$ python -q
>>> import numpy as np
>>> np.set_printoptions(suppress=True, linewidth=100)
>>> def rd(a):
...     return np.round(a, 4) + 0
... 
>>> X = np.load("a.npy")
>>> print(X)
[[ 0  4  0  0  0]
 [ 0  0  0 -3  0]
 [ 5  0  0  0  0]
 [ 0  0 -6  0  0]
 [ 0  0  0  0 -2]]
>>> # 2 blocks once reordered
>>> print(rd(np.linalg.det(X[::-1])))
720.0
>>> print(rd(np.linalg.eigvals(X)))
[-4.3559+0.j      0.    +4.3559j  0.    -4.3559j  4.3559+0.j     -2.    +0.j    ]
>>> Y = X ** -1
Traceback (most recent call last):
  File "<python-input-8>", line 1, in <module>
    Y = X ** -1
        ~~^^~~~
ValueError: Integers to negative integer powers are not allowed.
>>> Y = np.linalg.inv(X)
>>> print((np.abs(Y) > 1e-9).astype(int))
[[0 0 1 0 0]
 [1 0 0 0 0]
 [0 0 0 1 0]
 [0 1 0 0 0]
 [0 0 0 0 1]]
>>> print(rd(np.linalg.inv(Y)))
[[ 0.  4.  0.  0.  0.]
 [ 0.  0.  0. -3.  0.]
 [ 5.  0.  0.  0.  0.]
 [ 0.  0. -6.  0.  0.]
 [ 0.  0.  0.  0. -2.]]
>>> print(rd(np.linalg.slogdet(X)[0]))
1.0
>>> print(rd(np.linalg.cond(X)))
3.0
>>> print(X @ Y)
[[1. 0. 0. 0. 0.]
 [0. 1. 0. 0. 0.]
 [0. 0. 1. 0. 0.]
 [0. 0. 0. 1. 0.]
 [0. 0. 0. 0. 1.]]
>>> print(np.allclose(Y, X.T))
False
>>> print(rd(np.linalg.svd(X, compute_uv=False)))
[6. 5. 4. 3. 2.]
>>> print(X[:, 1] @ X[:, 0])
0
>>> print(rd(np.linalg.norm(X, axis=0)))
[5. 4. 6. 3. 2.]
>>> Y = np.array([[8, 4, 3], [6, 0, 7]])
>>> W2 = np.kron(Y, X)
>>> print(W2.shape)
(10, 15)
>>> print(rd(np.linalg.norm(W2, 2)), rd(np.linalg.norm(Y, 2) * np.linalg.norm(X, 2)))
74.9469 74.9469
>>> Y = X / np.sqrt((X ** 2).mean(axis=1, keepdims=True))
>>> print(np.linalg.matrix_rank(X - X.mean(axis=1, keepdims=True)))
4
>>> print(np.linalg.matrix_rank(Y) == np.linalg.matrix_rank(X))
True
>>> W2 = np.array([[2, 1, -1, 3, -2, -1, 2, 0],
...     [1, 3, 0, -1, -1, 3, -3, 1],
...     [1, 1, -2, -3, 3, -3, 1, -3],
...     [2, 0, 1, 1, -3, 3, 3, -2],
...     [-3, -2, -2, -1, 0, 1, 0, 1],
...     [-2, 2, -1, 0, 1, 2, -2, 0],
...     [1, -2, -1, 1, 0, 0, -3, -3],
...     [-1, 2, 1, -3, 2, -2, -3, 2]])
>>> rng = np.random.default_rng(648)
>>> M = (rng.random((14, 8)) < 0.25) @ W2
>>> print(M)
[[-2  2 -1  0  1  2 -2  0]
 [ 1  9 -3 -4  3 -1 -5  0]
 [ 2  0  1  1 -3  3  3 -2]
 [ 0 -3 -4  3 -2  0 -1 -2]
 [ 0  6 -3 -4  3  2 -4 -2]
 [ 5  2 -2 -1  0 -3  0 -6]
 [ 0  0  0  0  0  0  0  0]
 [-3  3 -1 -5  1  2 -6  4]
 [ 2  4 -2 -4  2  0 -2 -2]
 [-1  3 -3 -3  4 -1 -1 -3]
 [ 0  0  0  0  0  0  0  0]
 [ 2  4 -2 -3  3 -6  0 -1]
 [-3 -2 -2 -1  0  1  0  1]
 [-2  1 -2 -1  0 -2 -1  3]]
>>> # row 10 repeats row 6
>>> Y = np.c_[M[:, :4] @ np.array([[2, 3, 3, 3], [3, 0, 1, 1], [1, 0, 3, 1], [1, 1, 2, 3]]), np.array([7, -6, 5, 5, 3, -1, -5, 8, 9, 8, 4, -6, 0, -5])]
>>> print(Y)
[[  1  -6  -7  -5   7]
 [ 22  -1  -5  -3  -6]
 [  6   7  11  10   5]
 [-10   3  -9   2   5]
 [ 11  -4 -11  -9   3]
 [ 13  14   9  12  -1]
 [  0   0   0   0  -5]
 [ -3 -14 -19 -22   8]
 [ 10   2  -4  -4   9]
 [  1  -6 -15 -12   8]
 [  0   0   0   0   4]
 [ 11   3  -2  -1  -6]
 [-15 -10 -19 -16   0]
 [ -4  -7 -13 -10  -5]]
>>> print(np.linalg.matrix_rank(Y))
5
>>> print(rd(np.linalg.lstsq(M, Y[:, 0])[0]))
[2. 3. 1. 1. 0. 0. 0. 0.]
>>> print(np.linalg.matrix_rank(np.c_[M, Y]))
9
>>> print(rd(np.linalg.norm(M) ** 2 / np.linalg.norm(M, 2) ** 2))
1.7654
>>> print(rd(np.linalg.norm(M, 2)))
20.5286
>>> print(rd(np.linalg.norm(M, "nuc")))
60.5605
>>> print(np.linalg.norm(M, axis=1).argmax())
1
>>> print(rd(np.linalg.norm(M[3] - M[10])))
6.5574
>>> print(np.unravel_index(np.abs(M).argmax(), M.shape))
(np.int64(1), np.int64(1))
>>> print(M.sum(axis=1))
[ 0  0  5 -9 -2 -5  0 -5 -2 -5  0 -3 -6 -4]
>>> print(M - M[0])
[[ 0  0  0  0  0  0  0  0]
 [ 3  7 -2 -4  2 -3 -3  0]
 [ 4 -2  2  1 -4  1  5 -2]
 [ 2 -5 -3  3 -3 -2  1 -2]
 [ 2  4 -2 -4  2  0 -2 -2]
 [ 7  0 -1 -1 -1 -5  2 -6]
 [ 2 -2  1  0 -1 -2  2  0]
 [-1  1  0 -5  0  0 -4  4]
 [ 4  2 -1 -4  1 -2  0 -2]
 [ 1  1 -2 -3  3 -3  1 -3]
 [ 2 -2  1  0 -1 -2  2  0]
 [ 4  2 -1 -3  2 -8  2 -1]
 [-1 -4 -1 -1 -1 -1  2  1]
 [ 0 -1 -1 -1 -1 -4  1  3]]
>>> print(rd(np.linalg.norm(M)))
27.2764
>>> np.linalg.rank(M)
Traceback (most recent call last):
  File "<python-input-45>", line 1, in <module>
    np.linalg.rank(M)
    ^^^^^^^^^^^^^^
AttributeError: module 'numpy.linalg' has no attribute 'rank'
>>> Q, R = np.linalg.qr(M)
>>> print(rd(np.abs(np.diag(R))))
[ 8.0623 13.4485  6.5481  4.5223  3.9738  6.1707  4.2667  2.0677]
>>> print(rd(np.trace(Q @ Q.T)))
8.0
>>> print(np.allclose(R.T @ R, M.T @ M))
True
